$ ipython --no-banner

In [1]: import numpy as np

In [2]: from numpy import linalg as LA

In [3]: np.set_printoptions(precision=4, suppress=True, linewidth=200, legacy="1.25")

In [4]: X = np.array([[1, 3, 3, 1, 0, 3, 3, 2, 2],
   ...:     [0, 3, 0, 3, 0, 1, 0, 0, 1],
   ...:     [0, 1, 0, 1, 0, 3, 1, 2, 1],
   ...:     [2, 1, 3, 2, 1, 3, 3, 2, 2],
   ...:     [1, 2, 1, 1, 1, 0, 3, 3, 0],
   ...:     [3, 3, 0, 0, 3, 2, 1, 3, 2],
   ...:     [1, 3, 3, 1, 1, 1, 1, 0, 3],
   ...:     [0, 0, 0, 0, 1, 2, 0, 1, 1],
   ...:     [0, 3, 2, 1, 0, 3, 2, 0, 2]])

In [5]: print(X)
[[1 3 3 1 0 3 3 2 2]
 [0 3 0 3 0 1 0 0 1]
 [0 1 0 1 0 3 1 2 1]
 [2 1 3 2 1 3 3 2 2]
 [1 2 1 1 1 0 3 3 0]
 [3 3 0 0 3 2 1 3 2]
 [1 3 3 1 1 1 1 0 3]
 [0 0 0 0 1 2 0 1 1]
 [0 3 2 1 0 3 2 0 2]]

In [6]: Q, vecs = LA.qr(X[:, :5])[0], LA.qr(X[:, 5:])[0]

In [7]: sig = LA.svd(Q.T @ vecs, compute_uv=False)

In [8]: (sig > 0.9).sum()
Out[8]: 2

In [9]: sig
Out[9]: array([0.9987, 0.9052, 0.4289, 0.2876])

In [10]: round(LA.det(X), 4)
Out[10]: 1121.0

In [11]: LA.matrix_power(X, 4)
Out[11]: 
array([[2481, 6135, 3110, 3258, 2307, 5335, 3577, 3529, 4344],
       [1324, 3252, 1680, 1702, 1227, 2885, 1922, 1899, 2336],
       [1276, 3210, 1624, 1710, 1205, 2783, 1838, 1825, 2287],
       [2800, 6988, 3489, 3679, 2626, 6068, 4043, 4012, 4928],
       [1512, 3684, 1866, 1935, 1409, 3227, 2147, 2134, 2627],
       [2251, 5568, 2826, 2984, 2081, 4889, 3274, 3212, 3944],
       [1966, 4849, 2470, 2573, 1804, 4245, 2886, 2820, 3412],
       [ 668, 1714,  862,  926,  631, 1485,  985,  970, 1211],
       [1909, 4705, 2410, 2522, 1765, 4120, 2749, 2702, 3355]])

In [12]: np.sort(np.abs(LA.eigvals(X)))
Out[12]: array([ 0.731 ,  1.0479,  1.0479,  2.2834,  2.2834,  2.763 ,  2.763 ,  2.805 , 12.5095])

In [13]: (X + X.T) / 2
Out[13]: 
array([[1. , 1.5, 1.5, 1.5, 0.5, 3. , 2. , 1. , 1. ],
       [1.5, 3. , 0.5, 2. , 1. , 2. , 1.5, 0. , 2. ],
       [1.5, 0.5, 0. , 2. , 0.5, 1.5, 2. , 1. , 1.5],
       [1.5, 2. , 2. , 2. , 1. , 1.5, 2. , 1. , 1.5],
       [0.5, 1. , 0.5, 1. , 1. , 1.5, 2. , 2. , 0. ],
       [3. , 2. , 1.5, 1.5, 1.5, 2. , 1. , 2.5, 2.5],
       [2. , 1.5, 2. , 2. , 2. , 1. , 1. , 0. , 2.5],
       [1. , 0. , 1. , 1. , 2. , 2.5, 0. , 1. , 0.5],
       [1. , 2. , 1.5, 1.5, 0. , 2.5, 2.5, 0.5, 2. ]])

In [14]: np.trace(X)
Out[14]: 13

In [15]: X @ X
Out[15]: 
array([[15, 40, 19, 20, 15, 37, 19, 21, 31],
       [ 9, 18, 11, 16,  6, 17, 12,  9, 13],
       [12, 19,  8,  7, 13, 18,  9, 13, 16],
       [19, 40, 26, 18, 17, 41, 28, 28, 33],
       [ 7, 22, 16, 14,  8, 20, 13, 12, 19],
       [13, 39, 19, 18, 13, 29, 25, 24, 23],
       [ 8, 33, 16, 20,  6, 30, 20, 16, 21],
       [ 7, 11,  3,  2,  8,  9,  7, 10,  7],
       [13, 33, 13, 17, 12, 26, 14, 15, 23]])

In [16]: np.allclose(X, X.T)
Out[16]: False

In [17]: np.round(np.abs(LA.eigvals(X)).max(), 4)
Out[17]: 12.5095

In [18]: A2 = LA.inv(X)

In [19]: np.round(LA.inv(A2), 4) + 0
Out[19]: 
array([[1., 3., 3., 1., 0., 3., 3., 2., 2.],
       [0., 3., 0., 3., 0., 1., 0., 0., 1.],
       [0., 1., 0., 1., 0., 3., 1., 2., 1.],
       [2., 1., 3., 2., 1., 3., 3., 2., 2.],
       [1., 2., 1., 1., 1., 0., 3., 3., 0.],
       [3., 3., 0., 0., 3., 2., 1., 3., 2.],
       [1., 3., 3., 1., 1., 1., 1., 0., 3.],
       [0., 0., 0., 0., 1., 2., 0., 1., 1.],
       [0., 3., 2., 1., 0., 3., 2., 0., 2.]])

In [20]: print(np.round(X @ A2, 4) + 0)
[[1. 0. 0. 0. 0. 0. 0. 0. 0.]
 [0. 1. 0. 0. 0. 0. 0. 0. 0.]
 [0. 0. 1. 0. 0. 0. 0. 0. 0.]
 [0. 0. 0. 1. 0. 0. 0. 0. 0.]
 [0. 0. 0. 0. 1. 0. 0. 0. 0.]
 [0. 0. 0. 0. 0. 1. 0. 0. 0.]
 [0. 0. 0. 0. 0. 0. 1. 0. 0.]
 [0. 0. 0. 0. 0. 0. 0. 1. 0.]
 [0. 0. 0. 0. 0. 0. 0. 0. 1.]]

In [21]: np.round(LA.cond(X), 4)
Out[21]: 67.9835

In [22]: E = np.loadtxt("layer18.csv", delimiter=",")

In [23]: E
Out[23]: 
array([[ 0.3623,  0.3623, -0.2174,  0.0725,  0.2174],
       [ 0.3623,  0.3623, -0.2174,  0.0725,  0.2174],
       [-0.2174, -0.2174,  0.1304, -0.0435, -0.1304],
       [ 0.0725,  0.0725, -0.0435,  0.0145,  0.0435],
       [ 0.2174,  0.2174, -0.1304,  0.0435,  0.1304]])

In [24]: # columns 0 and 1 are equal

In [25]: Uu, sig, Vh = LA.svd(E)

In [26]: sig.round(4) + 0
Out[26]: array([1., 0., 0., 0., 0.])

In [27]: np.argmax(sig[:-1] / (sig[1:] + 1e-6)) + 1
Out[27]: 1

In [28]: A2 = Uu[:, :1] @ np.diag(sig[:1]) @ Vh[:1]

In [29]: print(round(np.abs(E - A2).max(), 4))
0.0

In [30]: print(round(float(LA.norm(E - A2, 2)), 4), round(sig[1], 4))
0.0 0.0

In [31]: round(float(LA.norm(E - A2) / LA.norm(E)), 4)
Out[31]: 0.0

In [32]: LA.matrix_rank(A2)
Out[32]: 1

In [33]: LA.matrix_rank(E, rtol=0.05)
Out[33]: 1

In [34]: rng = np.random.default_rng(8217)

In [35]: idx = rng.permutation(5)

In [36]: idx
Out[36]: array([2, 1, 0, 4, 3])

In [37]: A2 = E[idx][:, idx]

In [38]: np.round(np.sort(np.abs(LA.eigvals(A2))), 4) + 0
Out[38]: array([0., 0., 0., 0., 1.])

In [39]: np.allclose(A2, E)
Out[39]: False

In [40]: np.diag(A2)
Out[40]: array([0.1304, 0.3623, 0.3623, 0.1304, 0.0145])

In [41]: np.trace(A2)
Out[41]: 1.0

In [42]: A = np.array([[0, 1, 1, 5, -2, 1, 3],
    ...:     [-3, -1, 2, -2, -5, 0, 3],
    ...:     [-4, -4, -1, 3, 0, 2, -2],
    ...:     [2, 0, -4, -5, -5, 1, -4],
    ...:     [-1, 0, -3, -3, -2, 0, -3],
    ...:     [-9, -2, 7, -1, -17, 1, 12]])

In [43]: # rank 5

In [44]: r = LA.matrix_rank(A)

In [45]: r
Out[45]: 5

In [46]: N = LA.svd(A)[2][r:].T

In [47]: N.shape
Out[47]: (7, 2)

In [48]: [int(LA.matrix_rank(A[:i])) for i in range(1, len(A) + 1)]
Out[48]: [1, 2, 3, 4, 5, 5]

In [49]: print(np.abs(np.diag(LA.qr(A)[1])) > 1e-9)
[ True  True  True  True  True False]

In [50]: round(float(np.trace(LA.pinv(A) @ A)), 4)
Out[50]: 5.0

In [51]: np.round(A @ LA.pinv(A) @ A, 4) + 0
Out[51]: 
array([[  0.,   1.,   1.,   5.,  -2.,   1.,   3.],
       [ -3.,  -1.,   2.,  -2.,  -5.,   0.,   3.],
       [ -4.,  -4.,  -1.,   3.,   0.,   2.,  -2.],
       [  2.,   0.,  -4.,  -5.,  -5.,   1.,  -4.],
       [ -1.,   0.,  -3.,  -3.,  -2.,   0.,  -3.],
       [ -9.,  -2.,   7.,  -1., -17.,   1.,  12.]])

In [52]: feats = np.load("a.npy")

In [53]: feats
Out[53]: 
array([[7, 8, 0, 0],
       [1, 2, 0, 0],
       [0, 0, 7, 8],
       [0, 0, 1, 2]])

In [54]: # 2 blocks once reordered

In [55]: idx = rng.permutation(4)

In [56]: idx
Out[56]: array([1, 3, 2, 0])

In [57]: A2 = feats[idx][:, idx]

In [58]: np.diag(A2)
Out[58]: array([2, 2, 7, 7])

In [59]: round(float(LA.det(A2)), 4), np.round(LA.det(feats[idx]), 4)
Out[59]: (36.0, 36.0)

In [60]: arr = np.loadtxt("sample10.csv", delimiter=",")

In [61]: arr
Out[61]: 
array([[ -3.8784, -16.2959,   7.5212, -18.4636,   5.4641,   7.4033, -12.8817],
       [ -3.8437, -15.8295,   7.3869, -18.04  ,   5.3148,   7.2367, -12.575 ],
       [ -3.7389, -14.4794,   6.9895, -16.8052,   4.876 ,   6.7454, -11.6851],
       [ -3.7169, -14.2073,   6.9077, -16.5546,   4.7862,   6.6447, -11.5053],
       [ -3.6787, -13.741 ,   6.7662, -16.124 ,   4.6314,   6.4707, -11.197 ],
       [ -3.6658, -13.5865,   6.7189, -15.9808,   4.5797,   6.4126, -11.0948],
       [ -2.3483,  -3.2731,   2.7573,  -5.5858,   0.6135,   1.7876,  -4.0027],
       [ -2.3152,  -3.1311,   2.68  ,  -5.4176,   0.5473,   1.7049,  -3.8951],
       [ -2.0806,  -2.2532,   2.1644,  -4.3321,   0.1257,   1.166 ,  -3.208 ],
       [ -1.9815,  -1.9451,   1.9632,  -3.9266,  -0.0275,   0.9633,  -2.9541],
       [ -1.7808,  -1.4225,   1.5856,  -3.1927,  -0.2928,   0.5976,  -2.4974],
       [ -1.7106,  -1.2692,   1.463 ,  -2.9619,  -0.3713,   0.484 ,  -2.3541],
       [ -1.4506,  -0.8179,   1.0522,  -2.2138,  -0.5977,   0.1276,  -1.887 ],
       [ -1.3153,  -0.6459,   0.865 ,  -1.8841,  -0.6754,  -0.0178,  -1.6768],
       [ -1.2433,  -0.5695,   0.7729,  -1.7238,  -0.7056,  -0.0839,  -1.5726],
       [ -0.7763,  -0.2623,   0.3013,  -0.8933,  -0.7125,  -0.3243,  -0.9801],
       [ -0.3809,  -0.1386,   0.0725,  -0.3947,  -0.4625,  -0.2721,  -0.5126],
       [ -0.3404,  -0.127 ,   0.0579,  -0.3502,  -0.4237,  -0.2535,  -0.4625],
       [ -0.2698,  -0.1059,   0.0364,  -0.2747,  -0.3501,  -0.2152,  -0.3732],
       [ -0.2165,  -0.0886,   0.0234,  -0.2191,  -0.2896,  -0.1814,  -0.3039],
       [  0.3518,   0.2541,   0.0619,   0.3627,   0.6205,   0.4446,   0.6004],
       [  0.4175,   0.3232,   0.0871,   0.4357,   0.7569,   0.5482,   0.7315],
       [  0.6678,   0.6685,   0.2229,   0.7422,   1.336 ,   1.0022,   1.299 ],
       [  0.8894,   1.1041,   0.3956,   1.0654,   1.9275,   1.4828,   1.9056],
       [  1.184 ,   1.9155,   0.701 ,   1.599 ,   2.8275,   2.2355,   2.892 ],
       [  1.2648,   2.191 ,   0.7998,   1.7706,   3.0969,   2.4646,   3.2028],
       [  1.3428,   2.4809,   0.9015,   1.9481,   3.3665,   2.6951,   3.521 ],
       [  2.3336,   8.6552,   2.7229,   5.5106,   7.5847,   6.4179,   9.4003],
       [  2.556 ,  10.807 ,   3.2667,   6.7309,   8.7341,   7.456 ,  11.2756],
       [  3.1448,  18.1797,   4.9448,  10.9198,  12.1343,  10.5619,  17.437 ],
       [  3.7339,  28.3591,   6.9709,  16.7481,  16.0571,  14.1902,  25.5859]])

In [62]: # looks like rank 3

In [63]: A2 = X + rng.integers(-2, 3, (9, 8)) @ rng.integers(-2, 3, (8, 9))

In [64]: print(A2)
[[ 8  8 12 -2  0  1 -5 -6 -5]
 [-3 -2  0  0  0 -7  0 -8  3]
 [-6 -1  1  1  3  2  2 -2 -2]
 [ 0  3 -3 14 -1  7 11 13 11]
 [ 2  3 -1  3  2  1  3  1  1]
 [-2  2  3  2  6 11 -1  4 -3]
 [ 7 11  4  4 -1  0  0  3  1]
 [ 0  4 -4 -8  2  2  7  9 -3]
 [ 2  9  5  7 -3  5 -9 -9 -4]]

In [65]: A2 - X
Out[65]: 
array([[  7,   5,   9,  -3,   0,  -2,  -8,  -8,  -7],
       [ -3,  -5,   0,  -3,   0,  -8,   0,  -8,   2],
       [ -6,  -2,   1,   0,   3,  -1,   1,  -4,  -3],
       [ -2,   2,  -6,  12,  -2,   4,   8,  11,   9],
       [  1,   1,  -2,   2,   1,   1,   0,  -2,   1],
       [ -5,  -1,   3,   2,   3,   9,  -2,   1,  -5],
       [  6,   8,   1,   3,  -2,  -1,  -1,   3,  -2],
       [  0,   4,  -4,  -8,   1,   0,   7,   8,  -4],
       [  2,   6,   3,   6,  -3,   2, -11,  -9,  -6]])

In [66]: LA.matrix_rank(A2 - X, tol=1e-8)
Out[66]: 8

In [67]: Xs = arr - arr.mean(axis=0)

In [68]: Uu, sig, Vh = LA.svd(Xs, full_matrices=False)

In [69]: LA.matrix_rank(Xs)
Out[69]: 3

In [70]: np.round(Xs.mean(axis=0), 4) + 0
Out[70]: array([0., 0., 0., 0., 0., 0., 0.])

In [71]: np.abs(Uu[:, 0]).argmax()
Out[71]: 30

In [72]: sig.round(4) + 0
Out[72]: array([83.6954, 33.1643,  6.6288,  0.    ,  0.    ,  0.    ,  0.    ])

In [73]: print(np.round((sig ** 2).sum() ** 2 / (sig ** 4).sum(), 4))
1.3206

In [74]: np.searchsorted(np.cumsum(sig ** 2) / (sig ** 2).sum(), 0.9) + 1
Out[74]: 2

In [75]: Uu, sig, Vh = LA.svd(arr)

In [76]: sig.round(4) + 0
Out[76]: array([84.7513, 44.1495,  7.0564,  0.    ,  0.    ,  0.    ,  0.    ])

In [77]: np.argmax(sig[:-1] / (sig[1:] + 1e-6)) + 1
Out[77]: 3

In [78]: A2 = Uu[:, :3] @ np.diag(sig[:3]) @ Vh[:3]

In [79]: LA.matrix_rank(A2)
Out[79]: 3

In [80]: LA.matrix_rank(arr, rtol=0.05)
Out[80]: 3

In [81]: dist = LA.norm(arr[:, None] - arr[None], axis=-1)

In [82]: dist[:5, :5]
Out[82]: 
array([[0.    , 0.7485, 2.9262, 3.3673, 4.1246],
       [0.7485, 0.    , 2.1776, 2.6188, 3.3761],
       [2.9262, 2.1776, 0.    , 0.4411, 1.1985],
       [3.3673, 2.6188, 0.4411, 0.    , 0.7573],
       [4.1246, 3.3761, 1.1985, 0.7573, 0.    ]])

In [83]: np.flatnonzero(dist[14] < dist.mean() / 2)
Out[83]: array([ 6,  7,  8,  9, 10, 11, 12, 13, 14, 15, 16, 17, 18, 19, 20, 21, 22, 23, 24, 25])

In [84]: print(LA.matrix_rank(dist ** 2))
5

In [85]: print(np.abs(np.diag(LA.qr(arr)[1])) > 1e-9)
[ True  True  True False False False False]
